% python3 -q
>>> import numpy as np
>>> np.set_printoptions(precision=2, suppress=True, linewidth=200, sign=" ")
>>> def rd(a):
...     return np.round(a, 2) + 0
... 
>>> M2 = np.array([[1, 1], [1, -1]])
>>> rng = np.random.default_rng(374)
>>> feats = np.kron(M2, np.kron(M2, M2))[rng.permutation(8)][:3]
>>> feats
array([[ 1,  1, -1, -1, -1, -1,  1,  1],
       [ 1, -1,  1, -1,  1, -1,  1, -1],
       [ 1,  1, -1, -1,  1,  1, -1, -1]])
>>> feats.reshape(-1, 2)
array([[ 1,  1],
       [-1, -1],
       [-1, -1],
       [ 1,  1],
       [ 1, -1],
       [ 1, -1],
       [ 1, -1],
       [ 1, -1],
       [ 1,  1],
       [-1, -1],
       [ 1,  1],
       [-1, -1]])
>>> feats.ravel(order="F")
array([ 1,  1,  1,  1, -1,  1, -1,  1, -1, -1, -1, -1, -1,  1,  1, -1, -1,  1,  1,  1, -1,  1, -1, -1])
>>> blk = feats.reshape(3, 2, -1)
>>> np.einsum("ihd,jhd->hij", blk, blk).shape
(2, 3, 3)
>>> blk.transpose(1, 0, 2)
array([[[ 1,  1, -1, -1],
        [ 1, -1,  1, -1],
        [ 1,  1, -1, -1]],

       [[-1, -1,  1,  1],
        [ 1, -1,  1, -1],
        [ 1,  1, -1, -1]]])
>>> np.swapaxes(blk, 1, 2)[1]
array([[ 1,  1],
       [-1, -1],
       [ 1,  1],
       [-1, -1]])
>>> vec = np.array([4, 4, 3, 3, 5, 5, 1, 1])
>>> print(feats @ np.eye(8)[6])
[ 1.  1. -1.]
>>> np.sign((feats @ vec).round(6))
array([-1,  0,  1])
>>> feats @ np.ones(8)
array([ 0.,  0.,  0.])
>>> feats @ vec
array([-6,  0, 10])
>>> feats @ (2 * vec)
array([-12,   0,  20])
>>> (feats * vec).sum(axis=1)
array([-6,  0, 10])
>>> rd(np.linalg.norm(feats, 1)), rd(np.linalg.norm(feats, np.inf))
(np.float64(3.0), np.float64(8.0))
>>> print(rd(np.linalg.norm(feats, "nuc")))
8.49
>>> print(rd(np.linalg.norm(feats, axis=1)))
[ 2.83  2.83  2.83]
>>> M2 = feats[0, 0] * feats[1:] - np.outer(feats[1:, 0], feats[0])
>>> M2
array([[ 0, -2,  2,  0,  2,  0,  0, -2],
       [ 0,  0,  0,  0,  2,  2, -2, -2]])
>>> print(np.flatnonzero(~M2.round(6).any(axis=1)))
[]
>>> print(np.linalg.matrix_rank(M2), np.linalg.matrix_rank(feats))
2 3
>>> data = np.load("data.npy")
>>> data
array([[ 0,  0,  0,  0,  2],
       [ 0,  0,  5,  0,  0],
       [ 2,  0,  0,  0,  0],
       [ 0,  0,  0,  1,  0],
       [ 0,  1,  0,  0,  0]])
>>> M2 = np.linalg.inv(data)
>>> rd(np.linalg.slogdet(data)[0])
np.float64(-1.0)
>>> rd(np.linalg.det(data) * np.linalg.det(M2))
np.float64(1.0)
>>> (np.abs(M2) > 1e-9).astype(int)
array([[ 0,  0,  1,  0,  0],
       [ 0,  0,  0,  0,  1],
       [ 0,  1,  0,  0,  0],
       [ 0,  0,  0,  1,  0],
       [ 1,  0,  0,  0,  0]])
>>> np.allclose(M2, data.T)
False
>>> print(rd(np.linalg.det(data) * M2))
[[  0.   0. -10.   0.   0.]
 [  0.   0.   0.   0. -20.]
 [  0.  -4.   0.   0.   0.]
 [  0.   0.   0. -20.   0.]
 [-10.   0.   0.   0.   0.]]
>>> O, R = np.linalg.qr(data)
>>> np.allclose(R.T @ R, data.T @ data)
True
>>> np.trace(O @ O.T)
np.float64(5.0)
>>> O @ R
array([[ 0.,  0.,  0.,  0.,  2.],
       [ 0.,  0.,  5.,  0.,  0.],
       [ 2.,  0.,  0.,  0.,  0.],
       [ 0.,  0.,  0.,  1.,  0.],
       [ 0.,  1.,  0.,  0.,  0.]])
>>> np.abs(np.diag(R))
array([ 2.,  1.,  5.,  1.,  2.])
>>> O.shape, R.shape
((5, 5), (5, 5))
>>> rd(np.linalg.det(data))
np.float64(-20.0)
>>> print((data - data.T) / 2)
[[ 0.   0.  -1.   0.   1. ]
 [ 0.   0.   2.5  0.  -0.5]
 [ 1.  -2.5  0.   0.   0. ]
 [ 0.   0.   0.   0.   0. ]
 [-1.   0.5  0.   0.   0. ]]
>>> print(rd(np.sort(np.abs(np.linalg.eigvals(data)))))
[ 1.    2.11  2.11  2.11  2.11]
>>> print(np.allclose(data, data.T))
False
>>> M2 = np.array([[-3, 1, 3, 0, -2]])
>>> arr = M2.T @ M2
>>> print(arr)
[[ 9 -3 -9  0  6]
 [-3  1  3  0 -2]
 [-9  3  9  0 -6]
 [ 0  0  0  0  0]
 [ 6 -2 -6  0  4]]
>>> left, sig, VT = np.linalg.svd(arr)
>>> print(rd(sig))
[ 23.   0.   0.   0.   0.]
>>> np.argmax(sig[:-1] / (sig[1:] + 1e-6)) + 1
np.int64(1)
>>> M2 = left[:, :1] @ np.diag(sig[:1]) @ VT[:1]
>>> rd(np.linalg.norm(arr - M2, 2)), rd(sig[1])
(np.float64(0.0), np.float64(0.0))
>>> rd(np.linalg.norm(arr - M2) / np.linalg.norm(arr))
np.float64(0.0)
>>> rd(M2)
array([[ 9., -3., -9.,  0.,  6.],
       [-3.,  1.,  3.,  0., -2.],
       [-9.,  3.,  9.,  0., -6.],
       [ 0.,  0.,  0.,  0.,  0.],
       [ 6., -2., -6.,  0.,  4.]])
>>> W0 = np.load("test6.npy")
>>> W0
array([[ 0,  1,  0,  1,  1],
       [ 1,  0,  0,  1,  1],
       [ 0,  0,  0,  0,  0],
       [ 1,  1,  0,  0,  1],
       [ 1,  1,  0,  1,  0]])
>>> vec = np.array([1, 0, 3, 0, -2])
>>> a = np.maximum(W0 @ vec, 0)
>>> print(np.maximum(W0 @ vec, 0) - np.maximum(-W0 @ vec, 0))
[-2 -1  0 -1  1]
>>> np.maximum(W0 @ (3 * vec), 0)
array([ 0,  0,  0,  0,  3])
>>> print(np.flatnonzero(a > 1e-9))
[ 4]
>>> rd(np.sort(np.linalg.eigvals(W0).real))
array([-1., -1., -1.,  0.,  3.])
>>> W0 @ W0
array([[ 3,  2,  0,  2,  2],
       [ 2,  3,  0,  2,  2],
       [ 0,  0,  0,  0,  0],
       [ 2,  2,  0,  3,  2],
       [ 2,  2,  0,  2,  3]])
>>> rk = np.linalg.matrix_rank(W0)
>>> print(rk)
4
>>> ns = np.linalg.svd(W0)[2][rk:].T
>>> ns.shape
(5, 1)
>>> np.allclose(W0 @ ns, 0)
True
>>> [int(np.linalg.matrix_rank(W0[:i])) for i in range(1, len(W0) + 1)]
[1, 2, 2, 3, 4]
>>> rd(ns @ ns.T)
array([[ 0.,  0.,  0.,  0.,  0.],
       [ 0.,  0.,  0.,  0.,  0.],
       [ 0.,  0.,  1.,  0.,  0.],
       [ 0.,  0.,  0.,  0.,  0.],
       [ 0.,  0.,  0.,  0.,  0.]])
>>> [int(np.linalg.matrix_rank(W0[:, :j + 1])) for j in range(5)]
[1, 2, 2, 3, 4]
>>> rd(np.linalg.eigvalsh(W0).min())
np.float64(-1.0)
>>> np.all(np.linalg.eigvalsh(W0) > 0)
np.False_
>>> vec = np.array([-1, -3, 0, 0, 3])
>>> print((W0 @ vec).argmax())
1
>>> W0 @ np.eye(5)[2]
array([ 0.,  0.,  0.,  0.,  0.])
>>> np.linalg.norm(W0 @ vec) <= np.linalg.norm(W0, 2) * np.linalg.norm(vec) + 1e-9
np.True_
>>> W0 @ np.ones(5)
array([ 3.,  3.,  0.,  3.,  3.])
>>> K = np.loadtxt("m.csv", delimiter=",")
>>> K
array([[ 0.,  0.,  0.,  0.],
       [ 0.,  2.,  0.,  0.],
       [ 0., -2.,  1.,  0.],
       [-2., -2.,  2., -1.]])
>>> vec = np.array([4, 6, 1, 4])
>>> a = np.maximum(K @ vec, 0)
>>> np.maximum(K @ vec, 0) - np.maximum(-K @ vec, 0)
array([  0.,  12., -11., -22.])
>>> np.flatnonzero(a > 1e-9)
array([ 1])
>>> K.T @ a
array([  0.,  24.,   0.,   0.])
>>> rd(np.tanh(K @ vec))
array([ 0.,  1., -1., -1.])
>>> E = np.loadtxt("dump.csv", delimiter=",")
>>> E
array([[ 1.  ,  0.5 ,  0.25,  0.12,  0.06],
       [ 0.5 ,  1.  ,  0.5 ,  0.25,  0.12],
       [ 0.25,  0.5 ,  1.  ,  0.5 ,  0.25],
       [ 0.12,  0.25,  0.5 ,  1.  ,  0.5 ],
       [ 0.06,  0.12,  0.25,  0.5 ,  1.  ]])
>>> ev, evecs = np.linalg.eig(E)
>>> rd(np.sort(np.linalg.eigvals(np.linalg.inv(E))))
array([ 0.44,  0.81,  1.45,  2.21,  2.76])
>>> rd(np.prod(ev))
np.float64(0.32)
>>> rd(np.sort(np.linalg.eigvals(E @ E)))
array([ 0.13,  0.21,  0.48,  1.53,  5.1 ])
>>> vec = np.array([-1, 1, -2, 3, -2])
>>> rhs = E @ vec
>>> print(rd(rhs))
[-0.76  0.01 -0.75  1.13 -0.94]
>>> rd(np.linalg.solve(E, -2 * rhs))
array([ 2., -2.,  4., -6.,  4.])
>>> rd(np.linalg.solve(E, rhs))
array([-1.,  1., -2.,  3., -2.])
>>> left, sig, VT = np.linalg.svd(E, full_matrices=False)
>>> rd(left.T @ left)
array([[ 1.,  0.,  0.,  0.,  0.],
       [ 0.,  1.,  0.,  0.,  0.],
       [ 0.,  0.,  1.,  0.,  0.],
       [ 0.,  0.,  0.,  1.,  0.],
       [ 0.,  0.,  0.,  0.,  1.]])
>>> rd(VT @ VT.T)
array([[ 1.,  0.,  0.,  0.,  0.],
       [ 0.,  1.,  0.,  0.,  0.],
       [ 0.,  0.,  1.,  0.,  0.],
       [ 0.,  0.,  0.,  1.,  0.],
       [ 0.,  0.,  0.,  0.,  1.]])
>>> left.shape, sig.shape, VT.shape
((5, 5), (5,), (5, 5))
>>> print(rd(left.T @ E @ VT.T))
[[ 2.26  0.    0.    0.    0.  ]
 [ 0.    1.24  0.    0.    0.  ]
 [ 0.    0.    0.69  0.    0.  ]
 [ 0.    0.    0.    0.45  0.  ]
 [ 0.    0.    0.    0.    0.36]]
>>> rd(np.abs(VT[0]))
array([ 0.36,  0.48,  0.53,  0.48,  0.36])
>>> rd(np.cumsum(sig ** 2) / np.sum(sig ** 2))
array([ 0.69,  0.89,  0.95,  0.98,  1.  ])
>>> rd(sig)
array([ 2.26,  1.24,  0.69,  0.45,  0.36])
>>> ev, evecs = np.linalg.eigh(E)
>>> vec = np.array([2, 3, 1, 3, 0])
>>> print(np.abs(E).sum(axis=1).max(), rd(np.abs(ev).max()))
2.5 2.26
>>> rd(vec @ E @ vec / (vec @ vec)), rd(ev[0]), rd(ev[-1])
(np.float64(1.82), np.float64(0.36), np.float64(2.26))
>>> rd(evecs * np.abs(ev) @ evecs.T)
array([[ 1.  ,  0.5 ,  0.25,  0.12,  0.06],
       [ 0.5 ,  1.  ,  0.5 ,  0.25,  0.12],
       [ 0.25,  0.5 ,  1.  ,  0.5 ,  0.25],
       [ 0.12,  0.25,  0.5 ,  1.  ,  0.5 ],
       [ 0.06,  0.12,  0.25,  0.5 ,  1.  ]])
>>> rd(evecs * np.sqrt(ev) @ evecs.T)
array([[ 0.96,  0.25,  0.09,  0.04,  0.02],
       [ 0.25,  0.93,  0.24,  0.09,  0.04],
       [ 0.09,  0.24,  0.93,  0.24,  0.09],
       [ 0.04,  0.09,  0.24,  0.93,  0.25],
       [ 0.02,  0.04,  0.09,  0.25,  0.96]])
>>> mat = np.array([[-2, -1, 0], [1, 2, 3], [4, 5, 6], [7, 8, 9], [10, 11, 12]])
>>> def softmax(z):
...     e = np.exp(z - z.max(axis=-1, keepdims=True))
...     return e / e.sum(axis=-1, keepdims=True)
... 
>>> rd(softmax(mat[0]))
array([ 0.09,  0.24,  0.67])
>>> scores = mat @ mat.T / np.sqrt(3)
>>> print(softmax(scores).round(6).argmax(axis=1))
[ 0  4  4  4  4]
>>> rd(softmax(scores))
array([[ 0.99,  0.01,  0.  ,  0.  ,  0.  ],
       [ 0.  ,  0.  ,  0.  ,  0.  ,  1.  ],
       [ 0.  ,  0.  ,  0.  ,  0.  ,  1.  ],
       [ 0.  ,  0.  ,  0.  ,  0.  ,  1.  ],
       [ 0.  ,  0.  ,  0.  ,  0.  ,  1.  ]])
